% python3 -q
>>> import numpy as np
>>> import numpy.linalg as la
>>> np.set_printoptions(precision=2, suppress=True, linewidth=200, floatmode="fixed")
>>> arr = np.loadtxt("dump.csv", delimiter=",")
>>> arr
array([[13.00, 10.00, 16.00,  9.00,  9.00,  9.00,  3.00],
       [ 1.00, 13.00, 14.00,  4.00,  8.00,  0.00,  0.00],
       [ 5.00, 13.00,  2.00,  0.00,  0.00,  8.00,  3.00],
       [ 0.00,  4.00,  0.00,  3.00,  0.00,  4.00,  0.00],
       [ 0.00, 10.00,  7.00,  0.00,  3.00,  0.00,  0.00],
       [ 0.00, 10.00,  3.00,  5.00,  0.00,  2.00,  0.00],
       [ 0.00,  4.00,  9.00,  8.00,  1.00,  0.00,  0.00],
       [ 0.00,  4.00,  0.00,  4.00,  0.00,  7.00,  0.00],
       [ 0.00, 10.00,  0.00,  6.00,  0.00, 10.00,  3.00],
       [ 0.00,  4.00,  0.00,  2.00,  0.00,  0.00,  0.00],
       [ 0.00, 16.00,  1.00,  0.00,  0.00,  0.00,  0.00],
       [ 0.00,  4.00,  0.00,  6.00,  0.00,  8.00,  0.00],
       [ 0.00,  1.00,  1.00,  5.00,  0.00,  0.00,  0.00],
       [ 0.00,  0.00,  0.00,  2.00,  0.00,  4.00,  0.00],
       [ 0.00, 16.00,  6.00,  2.00,  1.00,  0.00,  1.00],
       [ 2.00, 10.00,  0.00,  2.00,  0.00,  8.00,  1.00],
       [ 0.00,  1.00,  0.00,  0.00,  0.00,  0.00,  0.00],
       [ 0.00,  7.00,  0.00,  0.00,  0.00,  0.00,  0.00],
       [ 5.00, 10.00,  9.00,  7.00,  3.00,  8.00,  2.00],
       [ 0.00,  7.00,  0.00,  2.00,  0.00,  7.00,  0.00],
       [ 0.00,  1.00,  0.00,  3.00,  0.00,  0.00,  0.00],
       [ 0.00,  7.00,  0.00,  0.00,  0.00,  0.00,  0.00],
       [ 0.00,  7.00,  0.00,  0.00,  0.00,  0.00,  0.00],
       [ 1.00,  7.00,  0.00,  0.00,  0.00,  6.00,  0.00],
       [ 0.00,  1.00,  0.00,  1.00,  0.00,  0.00,  0.00],
       [ 7.00,  7.00,  5.00,  6.00,  0.00,  9.00,  0.00],
       [ 0.00,  0.00,  1.00, 10.00,  0.00,  3.00,  0.00],
       [ 0.00,  0.00,  0.00,  2.00,  0.00,  0.00,  0.00],
       [ 0.00,  4.00,  0.00,  5.00,  0.00,  0.00,  0.00],
       [ 0.00, 13.00,  1.00,  0.00,  0.00,  0.00,  0.00],
       [ 0.00,  7.00,  4.00,  7.00,  0.00,  0.00,  0.00],
       [ 0.00, 10.00,  4.00,  3.00,  0.00,  1.00,  0.00],
       [ 0.00,  7.00,  0.00,  0.00,  0.00,  6.00,  0.00],
       [ 1.00, 13.00, 12.00,  5.00,  6.00,  3.00,  1.00],
       [ 0.00,  4.00,  1.00,  1.00,  0.00,  0.00,  0.00],
       [ 0.00,  1.00,  0.00,  8.00,  0.00,  8.00,  0.00],
       [ 0.00, 13.00, 10.00,  7.00,  2.00,  0.00,  0.00],
       [ 0.00,  1.00,  1.00,  4.00,  0.00,  1.00,  0.00],
       [ 0.00, 10.00,  5.00,  1.00,  1.00,  0.00,  0.00],
       [ 0.00,  1.00,  0.00,  7.00,  0.00,  0.00,  0.00],
       [ 0.00, 10.00,  4.00,  7.00,  0.00,  3.00,  0.00],
       [ 0.00, 10.00,  6.00,  6.00,  0.00,  0.00,  0.00],
       [18.00, 16.00, 19.00,  8.00, 13.00, 13.00, 10.00]])
>>> round(float(la.norm(arr, 1)), 2), round(la.norm(arr, np.inf), 2)
(304.0, np.float64(97.0))
>>> round(la.norm(arr) ** 2 / la.norm(arr, 2) ** 2, 2)
np.float64(1.38)
>>> np.round(la.norm(arr, "nuc"), 2)
np.float64(169.94)
>>> arr[13] @ arr[2]
np.float64(32.0)
>>> la.norm(arr, axis=1).argmax()
np.int64(42)
